In [1]: import numpy as np

In [2]: from numpy import linalg as LA

In [3]: np.set_printoptions(precision=2, suppress=True, linewidth=160, legacy="1.25")

In [4]: rnd = lambda a: np.round(a, 2) + 0

In [5]: M = np.diag(20 * np.array([-4, -7, 4, -8, -4, 2])) + np.array([[1, 0, 0, -1, 2, -2],
   ...:     [-1, -1, 2, -1, -1, -1],
   ...:     [-1, -1, 1, 0, -1, 2],
   ...:     [2, -1, 1, 2, 1, -2],
   ...:     [-1, -1, -2, 1, 0, 2],
   ...:     [0, -2, -2, 0, 1, -2]])

In [6]: print(M)
[[ -79    0    0   -1    2   -2]
 [  -1 -141    2   -1   -1   -1]
 [  -1   -1   81    0   -1    2]
 [   2   -1    1 -158    1   -2]
 [  -1   -1   -2    1  -80    2]
 [   0   -2   -2    0    1   38]]

In [7]: f, g = M[0], M[4]

In [8]: print(f @ f)
6250

In [9]: pr = (f @ g) / (f @ f) * f

In [10]: print(rnd(g - pr))
[ -2.09  -1.    -2.     0.99 -79.97   1.97]

In [11]: print(np.outer(f, g))
[[  79   79  158  -79 6320 -158]
 [   0    0    0    0    0    0]
 [   0    0    0    0    0    0]
 [   1    1    2   -1   80   -2]
 [  -2   -2   -4    2 -160    4]
 [   2    2    4   -2  160   -4]]

In [12]: print(rnd(pr))
[ 1.09  0.    0.    0.01 -0.03  0.03]

In [13]: print(rnd(LA.norm(f + g) ** 2 + LA.norm(f - g) ** 2))
25322.0

In [14]: f = np.array([2, 0, 1, 2, 0, 1])

In [15]: M2 = M + np.outer(f, np.eye(6)[4])

In [16]: print(M2)
[[ -79.    0.    0.   -1.    4.   -2.]
 [  -1. -141.    2.   -1.   -1.   -1.]
 [  -1.   -1.   81.    0.    0.    2.]
 [   2.   -1.    1. -158.    3.   -2.]
 [  -1.   -1.   -2.    1.  -80.    2.]
 [   0.   -2.   -2.    0.    2.   38.]]

In [17]: print(LA.matrix_rank(M2 - M))
1

In [18]: vec = np.array([3, -1, 4, 5, -3, 0])

In [19]: h = np.maximum(M2 @ vec, 0)

In [20]: print(h)
[  0. 144. 322.   0. 235.   0.]

In [21]: print(np.flatnonzero(h > 1e-9))
[1 2 4]

In [22]: print(M2.T @ h)
[  -701. -20861.  25900.     91. -18944.    970.]

In [23]: print(rnd(np.tanh(M2 @ vec)))
[-1.  1.  1. -1.  1. -1.]

In [24]: print(rnd(M.mean(axis=0)))
[-13.33 -24.33  13.33 -26.5  -13.     6.17]

In [25]: print(np.count_nonzero(M))
31

In [26]: M[:, 6]
---------------------------------------------------------------------------
IndexError                                Traceback (most recent call last)
Cell In[26], line 1
----> 1 M[:, 6]

IndexError: index 6 is out of bounds for axis 1 with size 6

In [27]: print(M.shape)
(6, 6)

In [28]: print(np.diff(M, axis=0))
[[  78 -141    2    0   -3    1]
 [   0  140   79    1    0    3]
 [   3    0  -80 -158    2   -4]
 [  -3    0   -3  159  -81    4]
 [   1   -1    0   -1   81   36]]

In [29]: print(M.sum(axis=0))
[ -80 -146   80 -159  -78   37]

In [30]: print(M - M[0])
[[   0    0    0    0    0    0]
 [  78 -141    2    0   -3    1]
 [  78   -1   81    1   -3    4]
 [  81   -1    1 -157   -1    0]
 [  78   -1   -2    2  -82    4]
 [  79   -2   -2    1   -1   40]]

In [31]: print(np.unravel_index(np.abs(M).argmax(), M.shape))
(3, 3)

In [32]: K = np.load("sample5.npy")

In [33]: print(rnd(K))
[[ 2.6  -4.09 -8.74]
 [ 0.75  6.15  7.85]
 [-8.35 -4.73  2.8 ]
 [-1.16 -6.34 -7.65]
 [-8.36 -4.3   3.41]
 [ 4.26 -2.68 -8.64]
 [-1.79  4.68  8.65]
 [ 5.96 -0.86 -7.98]
 [ 8.32  3.91 -3.93]
 [-7.72 -6.36 -0.23]
 [-7.62 -6.46 -0.49]
 [-7.72 -1.91  6.06]
 [-8.32 -3.87  3.97]
 [-5.88  0.96  8.03]
 [-8.3  -5.17  2.11]
 [-3.55 -7.13 -6.05]
 [-5.74  1.12  8.11]]

In [34]: print([round(float(x), 2) for x in LA.svd(K, compute_uv=False)[:3]])
[32.18, 25.78, 0.0]

In [35]: print(rnd(LA.norm(K, 2) / LA.norm(K)))
0.78

In [36]: E = np.loadtxt("run0.csv", delimiter=",")

In [37]: print(E)
[[-1.  1. -3. -1.  3.  0.]
 [-4.  2.  0. -1.  5.  4.]
 [ 0. -2. -1.  1.  1.  1.]
 [-1. -2.  2.  0.  2.  1.]
 [ 2.  2. -5.  0.  1.  1.]
 [ 3.  1. -2.  1. -2.  1.]
 [-3.  4. -2. -1.  3.  3.]
 [-4.  2.  0. -1.  5.  4.]
 [-2.  0. -2. -3.  6. -1.]
 [ 0.  0.  0.  0.  0.  0.]
 [-5. -4.  5. -3.  7. -1.]]

In [38]: # rows 1 and 7 are equal

In [39]: def softmax(z):
    ...:     e = np.exp(z - z.max(axis=-1, keepdims=True))
    ...:     return e / e.sum(axis=-1, keepdims=True)
    ...: 

In [40]: print(rnd(softmax(E[2] + 3)))
[0.1  0.01 0.04 0.28 0.28 0.28]

In [41]: print(rnd(softmax(E[2])))
[0.1  0.01 0.04 0.28 0.28 0.28]

In [42]: S = E @ E.T / np.sqrt(6)

In [43]: print(softmax(S).round(6).argmax(axis=1))
[ 8  1  2 10  4  5  1  1  8  0 10]

In [44]: print(rnd(softmax(S + np.triu(np.full(S.shape, -np.inf), 1))))
[[1.   0.   0.   0.   0.   0.   0.   0.   0.   0.   0.  ]
 [0.   1.   0.   0.   0.   0.   0.   0.   0.   0.   0.  ]
 [0.1  0.15 0.75 0.   0.   0.   0.   0.   0.   0.   0.  ]
 [0.   0.49 0.01 0.49 0.   0.   0.   0.   0.   0.   0.  ]
 [0.   0.   0.   0.   1.   0.   0.   0.   0.   0.   0.  ]
 [0.   0.   0.   0.   0.23 0.77 0.   0.   0.   0.   0.  ]
 [0.   0.5  0.   0.   0.   0.   0.5  0.   0.   0.   0.  ]
 [0.   0.5  0.   0.   0.   0.   0.   0.5  0.   0.   0.  ]
 [0.   0.   0.   0.   0.   0.   0.   0.   1.   0.   0.  ]
 [0.1  0.1  0.1  0.1  0.1  0.1  0.1  0.1  0.1  0.1  0.  ]
 [0.   0.   0.   0.   0.   0.   0.   0.   0.   0.   1.  ]]

In [45]: print(np.abs(E).max())
7.0

In [46]: print(LA.matrix_rank(E))
6

In [47]: E[:, 6]
---------------------------------------------------------------------------
IndexError                                Traceback (most recent call last)
Cell In[47], line 1
----> 1 E[:, 6]

IndexError: index 6 is out of bounds for axis 1 with size 6

In [48]: print(rnd(LA.svd(E, compute_uv=False)))
[16.37 11.21  6.3   3.66  1.47  0.17]

In [49]: X = np.array([[-0.1, 0.2, 0.6, 0.6, 0.2],
    ...:     [-0.3, 0.1, 0.2, 2.1, -0.4],
    ...:     [-0.9, 0.6, 0.4, 0.2, 0.0],
    ...:     [-0.5, -0.2, -1.3, 0.7, 0.8],
    ...:     [-1.5, -0.3, 1.2, 0.5, 1.0],
    ...:     [1.3, -0.3, 1.2, 1.1, -0.4]])

In [50]: print(X)
[[-0.1  0.2  0.6  0.6  0.2]
 [-0.3  0.1  0.2  2.1 -0.4]
 [-0.9  0.6  0.4  0.2  0. ]
 [-0.5 -0.2 -1.3  0.7  0.8]
 [-1.5 -0.3  1.2  0.5  1. ]
 [ 1.3 -0.3  1.2  1.1 -0.4]]

In [51]: left, sv, VT = LA.svd(X, full_matrices=False)

In [52]: print(rnd(VT @ VT.T))
[[1. 0. 0. 0. 0.]
 [0. 1. 0. 0. 0.]
 [0. 0. 1. 0. 0.]
 [0. 0. 0. 1. 0.]
 [0. 0. 0. 0. 1.]]

In [53]: print(left.shape, sv.shape, VT.shape)
(6, 5) (5,) (5, 5)

In [54]: print(np.allclose(left * sv @ VT, X))
True

In [55]: print(rnd(sv / sv[0]))
[1.   0.89 0.69 0.38 0.14]

In [56]: print((sv > 1e-8).sum())
5

In [57]: print(rnd(np.cumsum(sv ** 2) / np.sum(sv ** 2)))
[0.41 0.73 0.93 0.99 1.  ]

In [58]: print(rnd(left.T @ X @ VT.T))
[[2.84 0.   0.   0.   0.  ]
 [0.   2.52 0.   0.   0.  ]
 [0.   0.   1.97 0.   0.  ]
 [0.   0.   0.   1.09 0.  ]
 [0.   0.   0.   0.   0.4 ]]

In [59]: print(np.abs(left[:, 0]).round(6).argmax())
1

In [60]: print(rnd(sv))
[2.84 2.52 1.97 1.09 0.4 ]

In [61]: print(rnd(left.T @ left))
[[1. 0. 0. 0. 0.]
 [0. 1. 0. 0. 0.]
 [0. 0. 1. 0. 0.]
 [0. 0. 0. 1. 0.]
 [0. 0. 0. 0. 1.]]

In [62]: M2 = np.array([[1, 0, 0, -3], [2, -3, 1, 2], [0, 0, -2, 2], [2, 0, -2, -3]])

In [63]: W0 = np.tril(M2)

In [64]: print(W0)
[[ 1  0  0  0]
 [ 2 -3  0  0]
 [ 0  0 -2  0]
 [ 2  0 -2 -3]]

In [65]: # triangular, det is the product of the diagonal

In [66]: proj = np.triu(np.array([[-2, -6, 7, 5], [1, -1, 6, -4], [4, 1, -4, -2], [-2, -3, 1, 5]]), 1) + np.eye(4)

In [67]: M2 = proj @ W0 @ LA.inv(proj)

In [68]: print(LA.matrix_rank(M2))
4

In [69]: print(rnd(np.poly(M2)))
[  1.   7.  13.  -3. -18.]

In [70]: print(M2)
[[  -1.   12.  -89. -140.]
 [  -6.  -39.  272.  430.]
 [  -4.  -24.  174.  278.]
 [   2.   12.  -88. -141.]]

In [71]: print(rnd(LA.det(M2)))
-18.0

In [72]: print(np.argsort(-LA.norm(M2, axis=0).round(6), kind="stable")[:3])
[3 2 1]

In [73]: print([round(float(x), 2) for x in LA.svd(M2, compute_uv=False)[:3]])
[651.17, 3.0, 1.85]

In [74]: print(LA.matrix_rank(M2, rtol=0.1))
1

In [75]: data = np.loadtxt("x.csv", delimiter=",")

In [76]: print(data)
[[ 4. -2. -1.  2.]
 [-3. 29. -2.  0.]
 [ 1. -3. 24.  1.]
 [-1.  2.  0.  8.]]

In [77]: q, Rm = LA.qr(data)

In [78]: print(np.allclose(Rm.T @ Rm, data.T @ data))
True

In [79]: print(rnd(abs(Rm[0, 0])), rnd(LA.norm(data[:, 0])))
5.2 5.2

In [80]: print(rnd(np.abs(np.diag(Rm))))
[ 5.2  22.08 23.54  8.23]

In [81]: print(rnd(q.T @ q))
[[1. 0. 0. 0.]
 [0. 1. 0. 0.]
 [0. 0. 1. 0.]
 [0. 0. 0. 1.]]

In [82]: print(np.trace(q @ q.T))
4.0
